$ python3 -q
>>> import numpy as np
>>> from numpy import linalg as LA
>>> np.set_printoptions(precision=2, suppress=True, linewidth=100)
>>> def rd(a):
...     return np.round(a, 2) + 0
... 
>>> feats = np.loadtxt("x.csv", delimiter=",")
>>> feats
array([[  2.,   2.,   8.],
       [  6.,   6.,   9.],
       [ 12.,   9.,  14.],
       [ 12.,  14.,  23.],
       [ 21.,  23.,  31.],
       [ 23.,  32.,  35.],
       [ 30.,  38.,  43.],
       [ 32.,  39.,  43.],
       [ 36.,  44.,  43.],
       [ 37.,  50.,  52.],
       [ 46.,  58.,  57.],
       [ 55.,  64.,  63.],
       [ 55.,  70.,  64.],
       [ 56.,  77.,  66.],
       [ 60.,  83.,  67.],
       [ 60.,  92.,  72.],
       [ 66.,  98.,  73.],
       [ 68., 104.,  81.],
       [ 76., 105.,  83.],
       [ 84., 111.,  87.],
       [ 85., 116.,  94.],
       [ 89., 119.,  97.],
       [ 93., 119., 104.],
       [ 94., 124., 112.],
       [103., 131., 121.],
       [108., 134., 129.],
       [114., 135., 134.],
       [121., 139., 137.],
       [123., 139., 142.],
       [130., 141., 151.],
       [131., 149., 155.],
       [140., 154., 163.],
       [148., 160., 168.],
       [152., 169., 173.],
       [155., 173., 182.],
       [157., 179., 189.],
       [165., 181., 194.],
       [166., 189., 199.],
       [173., 196., 201.],
       [176., 202., 208.],
       [183., 209., 217.]])
>>> z = feats[:, 2] > np.median(feats[:, 2])
>>> r0 = feats[z].mean(axis=0) - feats[~z].mean(axis=0)
>>> z.astype(int)
array([0, 0, 0, 0, 0, 0, 0, 0, 0, 0, 0, 0, 0, 0, 0, 0, 0, 0, 0, 0, 0, 1, 1, 1, 1, 1, 1, 1, 1, 1, 1,
       1, 1, 1, 1, 1, 1, 1, 1, 1, 1])
>>> np.argsort(-np.abs(r0).round(6), kind="stable")
array([2, 1, 0])
>>> rd(r0)
array([ 92.15,  98.29, 106.04])
>>> (((feats - feats.mean(axis=0)) @ r0 > 0) == z).mean()
np.float64(1.0)
